$ ipython --no-banner

In [1]: import numpy as np

In [2]: np.set_printoptions(precision=1, suppress=True, linewidth=120, floatmode="fixed")

In [3]: tidy = lambda a: np.round(a, 1) + 0

In [4]: A = np.load("dump.npy")

In [5]: A
Out[5]: 
array([[ 0,  0,  0,  0,  6, -4, -9],
       [ 0,  8,  8, -4,  0,  0,  0],
       [ 0, -2, -5,  4,  0,  0,  0],
       [ 0,  1, -8, -5,  0,  0,  0],
       [-7,  0,  0,  0, -3,  5, -9],
       [-8,  0,  0,  0, -1, -2,  0],
       [ 3,  0,  0,  0,  7, -2,  3]])

In [6]: # 2 blocks once reordered

In [7]: T = np.stack([A, -3 * A, A[::-1]])

In [8]: print((T @ A.T).shape)
(3, 7, 7)

In [9]: tidy(np.linalg.norm(T, axis=(1, 2)))
Out[9]: array([26.8, 80.3, 26.8])

In [10]: T.shape
Out[10]: (3, 7, 7)

In [11]: (np.linalg.matrix_power((A != 0) + (A.T != 0) + np.eye(7), 7) > 0).astype(int)
Out[11]: 
array([[1, 0, 0, 0, 1, 1, 1],
       [0, 1, 1, 1, 0, 0, 0],
       [0, 1, 1, 1, 0, 0, 0],
       [0, 1, 1, 1, 0, 0, 0],
       [1, 0, 0, 0, 1, 1, 1],
       [1, 0, 0, 0, 1, 1, 1],
       [1, 0, 0, 0, 1, 1, 1]])

In [12]: A @ A
Out[12]: 
array([[ -37,    0,    0,    0,  -77,   56,  -81],
       [   0,   44,   56,   20,    0,    0,    0],
       [   0,   -2,  -23,  -32,    0,    0,    0],
       [   0,   19,   88,  -11,    0,    0,    0],
       [ -46,    0,    0,    0, -101,   21,   63],
       [  23,    0,    0,    0,  -43,   31,   81],
       [ -24,    0,    0,    0,   20,   21,  -81]])

In [13]: print((A != 0).astype(int))
[[0 0 0 0 1 1 1]
 [0 1 1 1 0 0 0]
 [0 1 1 1 0 0 0]
 [0 1 1 1 0 0 0]
 [1 0 0 0 1 1 1]
 [1 0 0 0 1 1 0]
 [1 0 0 0 1 1 1]]

In [14]: x0 = np.array([2, 2, 3, 1, 1, 0, 1])

In [15]: A @ np.ones(7)
Out[15]: array([ -7.0,  12.0,  -3.0, -12.0, -14.0, -11.0,  11.0])

In [16]: np.einsum("ij,j->i", A, x0)
Out[16]: array([ -3,  36, -15, -27, -26, -17,  16])

In [17]: A2 = np.linalg.inv(A)

In [18]: tidy(A2)
Out[18]: 
array([[ 0.0,  0.0,  0.0,  0.0,  0.0, -0.1, -0.1],
       [ 0.0,  0.2,  0.2,  0.0,  0.0,  0.0,  0.0],
       [ 0.0,  0.0, -0.1, -0.1,  0.0,  0.0,  0.0],
       [ 0.0,  0.1,  0.2, -0.1,  0.0,  0.0,  0.0],
       [ 0.0,  0.0,  0.0,  0.0,  0.1,  0.0,  0.2],
       [-0.1,  0.0,  0.0,  0.0,  0.1, -0.1,  0.1],
       [-0.1,  0.0,  0.0,  0.0,  0.0,  0.0,  0.1]])

In [19]: tidy(np.linalg.det(A) * A2)
Out[19]: 
array([[ -35964.0,       0.0,       0.0,       0.0,   62208.0,  148716.0,   78732.0],
       [      0.0, -244359.0, -308664.0,  -51444.0,       0.0,       0.0,       0.0],
       [      0.0,   25722.0,  154332.0,  102888.0,       0.0,       0.0,       0.0],
       [      0.0,  -90027.0, -308664.0,  102888.0,       0.0,       0.0,       0.0],
       [  11664.0,       0.0,       0.0,       0.0,  -95256.0,  -10692.0, -250776.0],
       [ 138024.0,       0.0,       0.0,       0.0, -201204.0,  104976.0, -189540.0],
       [ 100764.0,       0.0,       0.0,       0.0,   25920.0,  -53784.0,  -82944.0]])

In [20]: f = np.array([4, 0, 5])

In [21]: np.correlate(A[5], A[6], "full")
Out[21]: array([-24,  16, -56,   0,  -3,  -4, -27, -14,   0,   0,  -3,  -6,   0])

In [22]: print(np.array([np.convolve(row, f, "same") for row in A]))
[[  0   0   0  24 -16  -6 -20]
 [ 32  32  24  40 -20   0   0]
 [ -8 -20   6 -25  20   0   0]
 [  4 -32 -15 -40 -25   0   0]
 [  0 -35   0 -12  20 -51  25]
 [  0 -40   0  -4  -8  -5 -10]
 [  0  15   0  28  -8  47 -10]]

In [23]: np.polyval(f, A[5])
Out[23]: array([261,   5,   5,   5,   9,  21,   5])

In [24]: print(np.cross(A[5, :3], A[6, :3]))
[0 0 0]
